% ipython --no-banner

In [1]: import numpy as np

In [2]: np.set_printoptions(suppress=True, linewidth=140)

In [3]: arr = np.array([[0, 1, 0], [1, 0, 1], [0, 1, 0]])

In [4]: print(np.abs(np.diag(np.linalg.qr(arr)[1])) > 1e-9)
[ True  True False]

In [5]: K = np.loadtxt("w.csv", delimiter=",")

In [6]: print(K)
[[ 3.    0.    0.  ]
 [ 0.    2.02 -0.25]
 [ 0.   -0.25  4.98]]

In [7]: A2 = K / np.linalg.norm(K, axis=1, keepdims=True)

In [8]: C2 = A2 @ A2.T

In [9]: print(C2[2].round(2))
[ 0.   -0.17  1.  ]

In [10]: print(C2.round(2))
[[ 1.    0.    0.  ]
 [ 0.    1.   -0.17]
 [ 0.   -0.17  1.  ]]

In [11]: vals, evecs = np.linalg.eigh(C2)

In [12]: print(np.round(np.linalg.eigvalsh(C2 + 4 * np.eye(3)), 2))
[4.83 5.   5.17]

In [13]: print(np.unique(vals.round(6) + 0, return_counts=True)[1])
[1 1 1]

In [14]: print(np.round(np.linalg.eigvalsh(C2 @ C2), 2))
[0.68 1.   1.37]

In [15]: A2 = np.array([[1, 2], [-2, -2]])

In [16]: C = np.kron(A2, K)

In [17]: print(np.linalg.matrix_rank(C))
6

In [18]: print(C.shape)
(6, 6)

In [19]: print(C)
[[ 3.    0.    0.    6.    0.    0.  ]
 [ 0.    2.02 -0.25  0.    4.04 -0.5 ]
 [ 0.   -0.25  4.98  0.   -0.5   9.96]
 [-6.   -0.   -0.   -6.   -0.   -0.  ]
 [-0.   -4.04  0.5  -0.   -4.04  0.5 ]
 [-0.    0.5  -9.96 -0.    0.5  -9.96]]

In [20]: low = np.linalg.cholesky(K)

In [21]: print(round(float(np.prod(np.diag(low)) ** 2), 2), round(float(np.linalg.det(K)), 2))
29.99 29.99

In [22]: print(np.linalg.eigvalsh(K).min() > 0)
True

In [23]: print(np.round(low @ low.T, 2))
[[ 3.    0.    0.  ]
 [ 0.    2.02 -0.25]
 [ 0.   -0.25  4.98]]

In [24]: m1 = np.array([[0, 1, 1, 0, 0, 2, 0],
    ...:     [0, 0, 0, 1, 0, 2, 0],
    ...:     [0, 0, 0, 2, 2, 0, 0],
    ...:     [0, 0, 0, 0, 0, 0, 0],
    ...:     [0, 1, 0, 2, 0, 0, 0],
    ...:     [0, 0, 0, 2, 2, 2, 0],
    ...:     [0, 0, 0, 1, 0, 0, 1]])

In [25]: # rank 6

In [26]: print([round(float(x), 2) for x in np.linalg.svd(m1, compute_uv=False)[:3]])
[4.93, 2.87, 1.82]

In [27]: U, sigma, Vh = np.linalg.svd(m1)

In [28]: print(np.argmax(sigma[:-1] / (sigma[1:] + 1e-6)) + 1)
6

In [29]: print(sigma.round(2))
[4.93 2.87 1.82 1.17 0.88 0.15 0.  ]

In [30]: A2 = U[:, :6] @ np.diag(sigma[:6]) @ Vh[:6]

In [31]: print(round(float(np.abs(m1 - A2).max()), 2))
0.0

In [32]: print(A2.round(2) + 0)
[[0. 1. 1. 0. 0. 2. 0.]
 [0. 0. 0. 1. 0. 2. 0.]
 [0. 0. 0. 2. 2. 0. 0.]
 [0. 0. 0. 0. 0. 0. 0.]
 [0. 1. 0. 2. 0. 0. 0.]
 [0. 0. 0. 2. 2. 2. 0.]
 [0. 0. 0. 1. 0. 0. 1.]]

In [33]: print(np.linalg.matrix_rank(A2))
6

In [34]: C2 = m1.T @ m1

In [35]: print(C2)
[[ 0  0  0  0  0  0  0]
 [ 0  2  1  2  0  2  0]
 [ 0  1  1  0  0  2  0]
 [ 0  2  0 14  8  6  1]
 [ 0  0  0  8  8  4  0]
 [ 0  2  2  6  4 12  0]
 [ 0  0  0  1  0  0  1]]

In [36]: print((m1 @ m1.T).shape)
(7, 7)

In [37]: print(np.round(np.linalg.eigvalsh(C2)[::-1], 2))
[24.26  8.25  3.32  1.38  0.77  0.02  0.  ]

In [38]: print(np.trace(C2), (m1 ** 2).sum())
38 38

In [39]: rk = np.linalg.matrix_rank(m1)

In [40]: print(rk)
6

In [41]: N = np.linalg.svd(m1)[2][rk:].T

In [42]: print(m1 @ N)
[[0.]
 [0.]
 [0.]
 [0.]
 [0.]
 [0.]
 [0.]]

In [43]: print([int(np.linalg.matrix_rank(m1[:i])) for i in range(1, len(m1) + 1)])
[1, 2, 3, 3, 4, 5, 6]

In [44]: print(N[:, 0] / N[np.abs(N[:, 0]).round(6).argmax(), 0])
[1. 0. 0. 0. 0. 0. 0.]

In [45]: print(N @ N.T)
[[1. 0. 0. 0. 0. 0. 0.]
 [0. 0. 0. 0. 0. 0. 0.]
 [0. 0. 0. 0. 0. 0. 0.]
 [0. 0. 0. 0. 0. 0. 0.]
 [0. 0. 0. 0. 0. 0. 0.]
 [0. 0. 0. 0. 0. 0. 0.]
 [0. 0. 0. 0. 0. 0. 0.]]

In [46]: print(np.allclose(m1 @ N, 0))
True

In [47]: print(N.shape)
(7, 1)

In [48]: A = np.load("test5.npy")

In [49]: print(A)
[[-0.01 -3.02  6.03]
 [ 0.    5.02 -9.96]
 [ 0.01 -5.02 10.01]
 [-0.02  0.97 -1.97]
 [ 0.03 -5.01  9.97]
 [-0.01 -3.99  8.  ]]

In [50]: f, v = A[2], A[4]

In [51]: print(np.round(f @ f, 2))
125.4

In [52]: print(np.round(f @ v, 2))
124.95

In [53]: p = (f @ v) / (f @ f) * f

In [54]: print(np.linalg.matrix_rank(np.outer(f, v)))
1

In [55]: print(p.round(2))
[ 0.01 -5.    9.97]

In [56]: A2 = A / np.sqrt((A ** 2).mean(axis=1, keepdims=True))

In [57]: print(np.linalg.matrix_rank(A - A.mean(axis=1, keepdims=True)))
2

In [58]: rng = np.random.default_rng(416)

In [59]: idx = rng.permutation(3)

In [60]: A2 = A[:, idx] * rng.choice([-1, 1], 3)

In [61]: print(A2)
[[ -3.02  -6.03   0.01]
 [  5.02   9.96  -0.  ]
 [ -5.02 -10.01  -0.01]
 [  0.97   1.97   0.02]
 [ -5.01  -9.97  -0.03]
 [ -3.99  -8.     0.01]]

In [62]: U, _, Vh = np.linalg.svd(A.T @ A2)

In [63]: print(idx)
[1 2 0]

In [64]: print(np.round(np.linalg.lstsq(A, A2)[0], 2) + 0)
[[ 0.  0. -1.]
 [ 1.  0.  0.]
 [ 0. -1.  0.]]
